In [1]: import numpy as np

In [2]: from numpy import linalg as LA

In [3]: np.set_printoptions(precision=1, suppress=True, linewidth=200)

In [4]: rnd = lambda a: np.round(a, 1) + 0

In [5]: Y = np.array([[3], [3]])

In [6]: W2 = np.array([[2, 0]])

In [7]: arr = Y @ W2

In [8]: arr
Out[8]: 
array([[6, 0],
       [6, 0]])

In [9]: rng = np.random.default_rng(36715)

In [10]: Y = arr + rng.integers(-2, 3, (2, 1)) @ rng.integers(-2, 3, (1, 2))

In [11]: Y
Out[11]: 
array([[ 2, -2],
       [10,  2]])

In [12]: np.abs(Y - arr).sum(axis=1)
Out[12]: array([6, 6])

In [13]: r = LA.matrix_rank(arr)

In [14]: r
Out[14]: np.int64(1)

In [15]: ns = LA.svd(arr)[2][r:].T

In [16]: arr @ ns
Out[16]: 
array([[0.],
       [0.]])

In [17]: LA.matrix_rank(arr.T @ arr), LA.matrix_rank(arr @ arr.T)
Out[17]: (np.int64(1), np.int64(1))

In [18]: ns.shape
Out[18]: (2, 1)

In [19]: [int(LA.matrix_rank(np.delete(arr, i, axis=0))) for i in range(2)]
Out[19]: [1, 1]

In [20]: [int(LA.matrix_rank(arr[:, :j + 1])) for j in range(2)]
Out[20]: [1, 1]

In [21]: np.allclose(arr @ ns, 0)
Out[21]: True

In [22]: arr @ arr.T
Out[22]: 
array([[36, 36],
       [36, 36]])

In [23]: arr.T @ arr
Out[23]: 
array([[72,  0],
       [ 0,  0]])

In [24]: arr[:, 0] @ arr[:, 1]
Out[24]: np.int64(0)

In [25]: LA.matrix_rank(arr - arr[0, 0] * np.eye(2))
Out[25]: np.int64(1)

In [26]: [int(LA.matrix_rank(LA.matrix_power(arr, p))) for p in range(1, 3)]
Out[26]: [1, 1]
